$ python -q
>>> import numpy as np
>>> from numpy import linalg as LA
>>> np.set_printoptions(suppress=True, linewidth=140)
>>> out = np.array([[-3, -3], [2, 2]])
>>> C = np.array([[8, 7], [2, 2]])
>>> m1 = np.kron(out, C)
>>> print(m1)
[[-24 -21 -24 -21]
 [ -6  -6  -6  -6]
 [ 16  14  16  14]
 [  4   4   4   4]]
>>> left, sig, Vt = LA.svd(m1)
>>> vecs = Vt[:(sig > 1e-8).sum()]
>>> rng = np.random.default_rng(69416)
>>> x0 = m1[0] + 4 * m1[3] + rng.integers(2) * np.eye(4)[0]
>>> print(x0)
[-7. -5. -8. -5.]
>>> print(np.allclose(vecs.T @ vecs @ x0, x0))
False
>>> print(round(LA.norm(x0 - vecs.T @ vecs @ x0), 1))
0.7
>>> print(LA.matrix_rank(np.vstack([m1, x0])))
3
>>> print(np.trace(m1))
-10
>>> r = LA.matrix_rank(m1)
>>> print(r)
2
>>> N = LA.svd(m1)[2][r:].T
>>> print(N.shape)
(4, 2)
>>> print(np.round(m1 @ N, 1) + 0)
[[0. 0.]
 [0. 0.]
 [0. 0.]
 [0. 0.]]
>>> print(np.allclose(m1 @ N, 0))
True
>>> left, sig, Vt = LA.svd(m1)
>>> print(np.argmax(sig[:-1] / (sig[1:] + 1e-6)) + 1)
2
>>> out = left[:, :2] @ np.diag(sig[:2]) @ Vt[:2]
>>> print(LA.matrix_rank(m1, rtol=0.05))
1
>>> J = np.load("case1.npy")
>>> print(J)
[[1 1 1 1 1 1]
 [4 5 4 5 4 5]
 [5 1 5 1 5 1]
 [1 1 1 1 1 1]
 [4 5 4 5 4 5]
 [5 1 5 1 5 1]]
>>> x0 = np.array([3, 1, 2, 2, 2, 0])
>>> h = np.maximum(J @ x0, 0)
>>> print(h)
[10 43 38 10 43 38]
>>> print(np.maximum(J @ x0, 0) - np.maximum(-J @ x0, 0))
[10 43 38 10 43 38]
>>> print(np.round(np.tanh(J @ x0), 1))
[1. 1. 1. 1. 1. 1.]
>>> print(np.flatnonzero(h > 1e-9))
[0 1 2 3 4 5]
>>> r = LA.matrix_rank(J)
>>> print(r)
2
>>> N = LA.svd(J)[2][r:].T
>>> print([int(LA.matrix_rank(J[:i])) for i in range(1, len(J) + 1)])
[1, 2, 2, 2, 2, 2]
>>> print([int(LA.matrix_rank(J[:, :j + 1])) for j in range(6)])
[1, 2, 2, 2, 2, 2]
>>> blk = np.stack([J, -3 * J, J[::-1]])
>>> print((blk @ J.T).shape)
(3, 6, 6)
>>> print(blk.shape)
(3, 6, 6)
>>> left, sig, Vt = LA.svd(J)
>>> print(np.argmax(sig[:-1] / (sig[1:] + 1e-6)) + 1)
2
>>> print(sig.round(1) + 0)
[19.2  6.7  0.   0.   0.   0. ]
>>> out = left[:, :2] @ np.diag(sig[:2]) @ Vt[:2]
>>> print(np.round(LA.norm(J - out) / LA.norm(J), 1))
0.0
>>> print(round(np.abs(J - out).max(), 1))
0.0
>>> print(LA.matrix_rank(out))
2
>>> print(out.round(1))
[[1. 1. 1. 1. 1. 1.]
 [4. 5. 4. 5. 4. 5.]
 [5. 1. 5. 1. 5. 1.]
 [1. 1. 1. 1. 1. 1.]
 [4. 5. 4. 5. 4. 5.]
 [5. 1. 5. 1. 5. 1.]]
>>> C = np.array([[8, 8, -2, -3, 8, 4, -5, -5],
...     [3, -2, -1, 4, -3, 8, 8, 0],
...     [9, -7, -6, 4, 3, -1, 0, 0],
...     [0, -4, -5, 3, 8, -6, 7, -3],
...     [7, 7, -1, -2, 8, 1, -9, -2],
...     [8, -3, 0, 8, 5, 1, -4, -4],
...     [-6, -5, -4, -6, -5, 4, -1, 3],
...     [4, 8, 1, 7, -3, 2, 9, -4]])
>>> A = (rng.random((12, 8)) < 0.25) @ C
>>> print(A)
[[ 11  -5  -1  12   2   9   4  -4]
 [  8   8  -2  -3   8   4  -5  -5]
 [ 19  -2  -8   6   8   8  -1  -2]
 [  2  -1 -11  -6  11   2   1  -5]
 [  0  -4  -5   3   8  -6   7  -3]
 [  9 -11 -11   7  11  -7   7  -3]
 [  5 -10  -5   6  -3  13   3  -1]
 [  4   4  -4  10   5  -4  16  -7]
 [ 16   5  -2   5  13   5  -9  -9]
 [ -3  -7  -5  -2  -8  12   7   3]
 [ 19 -11 -17   6  19   2  -3  -9]
 [ 14   8  -5   6   5  11  -1 -10]]
>>> out = J / LA.norm(J, axis=1, keepdims=True)
>>> cov = out @ out.T
>>> print((np.abs(cov) > 0.9).astype(int))
[[1 1 0 1 1 0]
 [1 1 0 1 1 0]
 [0 0 1 0 0 1]
 [1 1 0 1 1 0]
 [1 1 0 1 1 0]
 [0 0 1 0 0 1]]
